>>> import numpy as np
>>> import numpy.linalg as la
>>> np.set_printoptions(precision=1, suppress=True, linewidth=140)
>>> rd = lambda a: np.round(a, 1) + 0
>>> K = np.loadtxt("w.csv", delimiter=",")
>>> print(rd(K))
[[ 1.1 -0.8  1.4]
 [-0.3  1.6  1.2]
 [ 1.6  0.9 -0.8]]
>>> Q, vecs = la.qr(K[:, :2])[0], la.qr(K[:, 2:])[0]
>>> sigma = la.svd(Q.T @ vecs, compute_uv=False)
>>> (sigma > 0.9).sum()
np.int64(0)
>>> rd(la.norm(Q @ Q.T - vecs @ vecs.T, 2))
np.float64(1.0)
>>> print(rd(np.degrees(np.arccos(sigma.clip(0, 1)))))
[90.]
>>> rd(la.eigvals(K))
array([-2.+0.j ,  2.+0.3j,  2.-0.3j])
>>> rd(np.einsum("ij,ji->", K, K))
np.float64(11.7)
>>> rd(la.det(K[::-1]))
np.float64(8.0)
>>> rd(np.kron(np.eye(2, dtype=int), K))
array([[ 1.1, -0.8,  1.4,  0. ,  0. ,  0. ],
       [-0.3,  1.6,  1.2,  0. ,  0. ,  0. ],
       [ 1.6,  0.9, -0.8,  0. ,  0. ,  0. ],
       [ 0. ,  0. ,  0. ,  1.1, -0.8,  1.4],
       [ 0. ,  0. ,  0. , -0.3,  1.6,  1.2],
       [ 0. ,  0. ,  0. ,  1.6,  0.9, -0.8]])
>>> print(rd(la.norm(K) ** 2 / la.norm(K, 2) ** 2))
3.0
>>> print(rd(la.norm(K, 1)), rd(la.norm(K, np.inf)))
3.4 3.4
>>> rd(la.norm(K, axis=0))
array([2., 2., 2.])
>>> rd(la.norm(K, axis=1))
array([2., 2., 2.])
>>> rng = np.random.default_rng(668)
>>> z = rng.permutation(3)
>>> out = K[:, z] * rng.choice([-1, 1], 3)
>>> print(rd(out))
[[ 1.4  1.1 -0.8]
 [ 1.2 -0.3  1.6]
 [-0.8  1.6  0.9]]
>>> U, _, VT = la.svd(K.T @ out)
>>> rd(U @ VT)
array([[0., 1., 0.],
       [0., 0., 1.],
       [1., 0., 0.]])
>>> out = K / np.sqrt((K ** 2).mean(axis=1, keepdims=True))
>>> print(rd(out[0]))
[ 1.  -0.7  1.2]
>>> rd(la.norm(out, axis=1))
array([1.7, 1.7, 1.7])
>>> la.matrix_rank(out) == la.matrix_rank(K)
np.True_
>>> J = np.load("case6.npy")
>>> print(J)
[[ 0  3  1]
 [-3  0  2]
 [-1 -2  0]]
>>> U, sigma, VT = la.svd(J)
>>> vecs = VT[:(sigma > 1e-8).sum()]
>>> vec = J[0] + 5 * J[1] + rng.integers(2) * np.eye(3)[2]
>>> vec
array([-15.,   3.,  12.])
>>> rd(la.norm(vec - vecs.T @ vecs @ vec))
np.float64(0.8)
>>> rd(np.diag(vecs.T @ vecs))
array([0.7, 0.9, 0.4])
>>> u, g = J[0], J[2]
>>> u @ u
np.int64(10)
>>> p = (u @ g) / (u @ u) * u
>>> rd((g - p) @ u)
np.float64(0.0)
>>> rd(g - p)
array([-1. , -0.2,  0.6])
>>> rd(la.norm(u + g) ** 2 + la.norm(u - g) ** 2)
np.float64(30.0)
>>> rd(la.det(J[::-1]))
np.float64(0.0)
>>> np.einsum("ii->", J)
np.int64(0)
>>> print(rd(la.eigvals(J).sum().real))
0.0
>>> data = np.loadtxt("x.csv", delimiter=",")
>>> print(rd(data))
[[  0.8 -12.    6.4 -12.8  -6.   -0.7   3.8]
 [  1.2  16.3  -4.1  -8.4  -4.7   3.5  -3.4]
 [  1.4  -4.6   4.6 -16.8  -8.2   0.9   2.3]
 [  0.1 -16.5   6.9  -7.   -2.9  -2.    4.5]
 [ -1.1   9.2  -5.8  14.9   7.1   0.1  -3.3]
 [  1.3  -5.3   4.8 -16.6  -8.    0.8   2.5]
 [  1.3  15.7  -3.7  -9.4  -5.1   3.5  -3.2]
 [ -0.6  13.4  -6.6  11.4   5.2   1.1  -4.1]
 [ -1.  -17.5   5.    5.4   3.2  -3.4   3.9]
 [  1.1  -8.    5.5 -15.5  -7.4   0.2   3. ]
 [  1.7   6.4   0.8 -16.6  -8.4   2.7  -0.4]
 [  1.2  -7.5   5.4 -15.7  -7.5   0.3   2.9]
 [ -1.7  -5.3  -1.2  17.    8.6  -2.6   0.1]
 [  1.  -10.3   6.  -14.2  -6.7  -0.3   3.5]
 [ -1.6  -0.9  -2.8  17.6   8.7  -1.9  -1. ]
 [ -0.3 -17.8   6.6  -3.   -0.9  -2.7   4.6]
 [ -1.3 -15.7   3.7   9.4   5.1  -3.5   3.2]
 [  0.7 -12.8   6.5 -12.1  -5.6  -0.9   4. ]
 [ -1.1 -16.9   4.5   7.1   4.   -3.5   3.6]
 [ -0.8  11.6  -6.3  13.2   6.1   0.6  -3.7]
 [  1.6  11.7  -1.5 -13.8  -7.2   3.3  -1.9]
 [ -1.7  -8.8   0.2  15.7   8.   -3.    1.1]
 [  1.2  16.8  -4.4  -7.4  -4.2   3.5  -3.6]
 [ -1.6   0.3  -3.2  17.5   8.7  -1.7  -1.3]
 [ -1.6 -11.8   1.6  13.7   7.2  -3.3   1.9]
 [ -0.9  11.4  -6.3  13.3   6.2   0.6  -3.7]
 [ -1.3   5.7  -4.9  16.5   8.   -0.7  -2.5]
 [  1.5  12.5  -1.9 -13.2  -6.9   3.4  -2.1]
 [ -1.5   0.9  -3.4  17.5   8.6  -1.6  -1.4]
 [  1.5  -0.9   3.4 -17.5  -8.6   1.6   1.4]
 [  0.5 -14.6   6.8 -10.1  -4.5  -1.4   4.2]
 [ -1.1   8.5  -5.6  15.2   7.3  -0.1  -3.1]
 [  0.8 -12.2   6.4 -12.6  -5.8  -0.8   3.9]]
>>> W = np.array([[4, 4], [5, 4], [-4, 0], [-1, -1], [3, 4], [-2, 5], [-3, -5]])
>>> beta = np.array([7, -8])
>>> H = np.maximum(data @ W + beta, 0)
>>> rd((H > 0).mean(axis=0))
array([0.5, 0.4])
>>> la.matrix_rank(H)
np.int64(2)
>>> Z = np.array([[0, 2], [3, 3]])
>>> (H @ Z).round(6).argmax(axis=1)
array([0, 1, 0, 0, 1, 0, 1, 1, 0, 0, 1, 0, 0, 0, 1, 0, 0, 0, 0, 1, 1, 0, 1, 1, 0, 1, 1, 1, 1, 0, 0, 1, 0])
>>> W @ Z
array([[ 12,  20],
       [ 12,  22],
       [  0,  -8],
       [ -3,  -5],
       [ 12,  18],
       [ 15,  11],
       [-15, -21]])
